$ python3 -q
>>> import numpy as np
>>> import numpy.linalg as la
>>> np.set_printoptions(precision=2, suppress=True, linewidth=200)
>>> tidy = lambda a: np.round(a, 2) + 0
>>> F = np.array([[-2.0, -3.0, 0.0, 0.0, -3.0, 0.0, 0.0, 0.0],
...     [-3.0, -2.0, 0.0, 0.0, -3.0, 0.0, 0.0, 0.0],
...     [0.0, 0.0, -2.0, 0.0, 0.0, -3.0, 0.0, 0.0],
...     [0.0, 0.0, 0.0, -2.0, 0.0, 0.0, -3.0, -3.0],
...     [-3.0, -3.0, 0.0, 0.0, -2.0, 0.0, 0.0, 0.0],
...     [0.0, 0.0, -3.0, 0.0, 0.0, -2.0, 0.0, 0.0],
...     [0.0, 0.0, 0.0, -3.0, 0.0, 0.0, -2.0, -3.0],
...     [0.0, 0.0, 0.0, -3.0, 0.0, 0.0, -3.0, -2.0]])
>>> F @ F
array([[22., 21.,  0.,  0., 21.,  0.,  0.,  0.],
       [21., 22.,  0.,  0., 21.,  0.,  0.,  0.],
       [ 0.,  0., 13.,  0.,  0., 12.,  0.,  0.],
       [ 0.,  0.,  0., 22.,  0.,  0., 21., 21.],
       [21., 21.,  0.,  0., 22.,  0.,  0.,  0.],
       [ 0.,  0., 12.,  0.,  0., 13.,  0.,  0.],
       [ 0.,  0.,  0., 21.,  0.,  0., 22., 21.],
       [ 0.,  0.,  0., 21.,  0.,  0., 21., 22.]])
>>> tidy(la.det(F))
np.float64(-320.0)
>>> tidy(np.sort(la.eigvals(F).real))
array([-8., -8., -5.,  1.,  1.,  1.,  1.,  1.])
>>> (F != 0).astype(int)
array([[1, 1, 0, 0, 1, 0, 0, 0],
       [1, 1, 0, 0, 1, 0, 0, 0],
       [0, 0, 1, 0, 0, 1, 0, 0],
       [0, 0, 0, 1, 0, 0, 1, 1],
       [1, 1, 0, 0, 1, 0, 0, 0],
       [0, 0, 1, 0, 0, 1, 0, 0],
       [0, 0, 0, 1, 0, 0, 1, 1],
       [0, 0, 0, 1, 0, 0, 1, 1]])
>>> np.flatnonzero(la.matrix_power((F != 0) + (F.T != 0) + np.eye(8), 8)[5])
array([2, 5])
>>> (la.matrix_power((F != 0) + (F.T != 0) + np.eye(8), 8) > 0).astype(int)
array([[1, 1, 0, 0, 1, 0, 0, 0],
       [1, 1, 0, 0, 1, 0, 0, 0],
       [0, 0, 1, 0, 0, 1, 0, 0],
       [0, 0, 0, 1, 0, 0, 1, 1],
       [1, 1, 0, 0, 1, 0, 0, 0],
       [0, 0, 1, 0, 0, 1, 0, 0],
       [0, 0, 0, 1, 0, 0, 1, 1],
       [0, 0, 0, 1, 0, 0, 1, 1]])
>>> left, sig, VT = la.svd(F, full_matrices=False)
>>> (sig > 1e-8).sum()
np.int64(8)
>>> tidy(np.sqrt((sig ** 2).sum())), tidy(la.norm(F))
(np.float64(12.57), np.float64(12.57))
>>> tidy(sig)
array([8., 8., 5., 1., 1., 1., 1., 1.])
>>> tidy(sig / sig[0])
array([1.  , 1.  , 0.62, 0.13, 0.13, 0.12, 0.12, 0.12])
>>> left.shape, sig.shape, VT.shape
((8, 8), (8,), (8, 8))
>>> tidy(np.cumsum(sig ** 2) / np.sum(sig ** 2))
array([0.41, 0.81, 0.97, 0.97, 0.98, 0.99, 0.99, 1.  ])
>>> [round(float(la.det(F[:i, :i])), 2) + 0 for i in range(1, 9)]
[-2.0, -5.0, 10.0, -20.0, -32.0, -80.0, -200.0, -320.0]
>>> evals, evecs = la.eigh(F)
>>> vec = np.array([1, 0, 0, 5, 4, 4, 4, 3])
>>> np.abs(F).sum(axis=1).max(), np.abs(evals).max()
(np.float64(8.0), np.float64(8.0))
>>> tidy(evecs * np.abs(evals) @ evecs.T)
array([[3.33, 2.33, 0.  , 0.  , 2.33, 0.  , 0.  , 0.  ],
       [2.33, 3.33, 0.  , 0.  , 2.33, 0.  , 0.  , 0.  ],
       [0.  , 0.  , 3.  , 0.  , 0.  , 2.  , 0.  , 0.  ],
       [0.  , 0.  , 0.  , 3.33, 0.  , 0.  , 2.33, 2.33],
       [2.33, 2.33, 0.  , 0.  , 3.33, 0.  , 0.  , 0.  ],
       [0.  , 0.  , 2.  , 0.  , 0.  , 3.  , 0.  , 0.  ],
       [0.  , 0.  , 0.  , 2.33, 0.  , 0.  , 3.33, 2.33],
       [0.  , 0.  , 0.  , 2.33, 0.  , 0.  , 2.33, 3.33]])
>>> vec @ F @ vec
np.float64(-472.0)
>>> rng = np.random.default_rng(2360)
>>> z = rng.permutation(8)
>>> z
array([1, 5, 3, 7, 6, 4, 2, 0])
>>> other = F[z][:, z]
>>> np.allclose(other, F)
False
>>> np.diag(other)
array([-2., -2., -2., -2., -2., -2., -2., -2.])
>>> tidy(np.sort(np.abs(la.eigvals(other))))
array([1., 1., 1., 1., 1., 5., 8., 8.])
>>> m1 = np.load("test16.npy")
>>> m1
array([[  3,   3,   5,   1,   1,   2,  -4,   1,  -5,   4],
       [ -2,   3,  -3,  -5,  -4,   3,   3,   3,  -3, -16],
       [ -3,  -3,   4,   0,  -3,   3,   1,  -4,  -5, -12],
       [  3,  -5,  -1,   5,  -2,  -4,  -4,  -3,  -5,  -8],
       [  1,   4,  -2,   4,   4,  -3,   1,   1,  -4,  16],
       [  2,  -3,   0,  -5,   0,  -5,  -5,   1,  -3,   0],
       [  4,  -2,   5,   5,   0,  -1,  -3,   3,  -2,   0]])
>>> G = m1.T @ m1
>>> tidy(la.svd(m1, compute_uv=False) ** 2)
array([843.43, 255.08, 107.2 ,  92.23,  68.21,  45.07,   9.76])
>>> G
array([[ 52, -13,  24,  42,  18, -38, -54,  15, -27,  72],
       [-13,  81, -19, -16,  26,  31,  39,  34,  13, 104],
       [ 24, -19,  80,  32,  -1,  18, -38,  -4, -33,  -4],
       [ 42, -16,  32, 117,  27, -25, -25, -15, -26, 108],
       [ 18,  26,  -1,  27,  46, -23,  -7,  11,  16, 184],
       [-38,  31,  18, -25, -23,  73,  45,   0,  15, -92],
       [-54,  39, -38, -25,  -7,  45,  77,   0,  43, -28],
       [ 15,  34,  -4, -15,  11,   0,   0,  46,   8,  44],
       [-27,  13, -33, -26,  16,  15,  43,   8, 113,  64],
       [ 72, 104,  -4, 108, 184, -92, -28,  44,  64, 736]])
>>> la.matrix_rank(G)
np.int64(7)
>>> feats = np.load("run15.npy")
>>> feats
array([[-2,  0, -1,  0],
       [ 0, -3,  0,  1],
       [ 3,  0, -1,  0],
       [ 0, -2,  0,  2]])
>>> # 2 blocks once reordered
>>> other = np.array([[-1, 2, -2],
...     [1, -1, 1],
...     [-2, -2, -2],
...     [1, 2, -2],
...     [-1, 2, 2],
...     [1, 0, 1],
...     [-2, 2, 0],
...     [1, 1, -1],
...     [0, -1, 1],
...     [-1, -1, 0]])
>>> la.matrix_rank(m1 @ other)
np.int64(3)
>>> m1 @ other
array([[ -3,  -9, -17],
       [ 26,   9,  12],
       [  4,  -2,  -9],
       [ 10,  21, -29],
       [-13,   9,  -2],
       [ -4,  -9,  -6],
       [ -3,   9, -36]])
